$ ipython --no-banner

In [1]: import numpy as np

In [2]: import numpy.linalg as la

In [3]: np.set_printoptions(suppress=True, linewidth=100)

In [4]: rnd = lambda a: np.round(a, 2) + 0

In [5]: E = np.load("data.npy")

In [6]: E
Out[6]: 
array([[-12,  -1,   2,  -3],
       [-21,   8,  -3,  -2],
       [ 15,  -1,  -1,   3],
       [ -3,  -7,   5,  -3]])

In [7]: out = np.array([[-4, 1], [-3, 3], [0, 4], [1, -1]])

In [8]: np.vstack([E, out.T]).shape
Out[8]: (6, 4)

In [9]: la.matrix_rank(E @ out)
Out[9]: np.int64(2)

In [10]: np.einsum("ij,ij->i", E, E)
Out[10]: array([158, 518, 236,  92])

In [11]: np.einsum("ik,kj->ij", E, out)
Out[11]: 
array([[ 48,  -4],
       [ 58,  -7],
       [-54,   5],
       [ 30,  -1]])

In [12]: np.einsum("ij->j", E)
Out[12]: array([-21,  -1,   3,  -5])

In [13]: th = np.radians(60)

In [14]: r_ = np.eye(4)

In [15]: r_[3, 3] = r_[1, 1] = np.cos(th)

In [16]: r_[3, 1], r_[1, 3] = -np.sin(th), np.sin(th)

In [17]: rnd(r_)
Out[17]: 
array([[ 1.  ,  0.  ,  0.  ,  0.  ],
       [ 0.  ,  0.5 ,  0.  ,  0.87],
       [ 0.  ,  0.  ,  1.  ,  0.  ],
       [ 0.  , -0.87,  0.  ,  0.5 ]])

In [18]: out = E @ r_.T

In [19]: rnd(out)
Out[19]: 
array([[-12.  ,  -3.1 ,   2.  ,  -0.63],
       [-21.  ,   2.27,  -3.  ,  -7.93],
       [ 15.  ,   2.1 ,  -1.  ,   2.37],
       [ -3.  ,  -6.1 ,   5.  ,   4.56]])

In [20]: rnd(la.det(r_)), np.trace(r_)
Out[20]: (np.float64(1.0), np.float64(3.0))

In [21]: rnd(np.abs(out - E).max(axis=0))
Out[21]: array([0.  , 5.73, 0.  , 7.56])
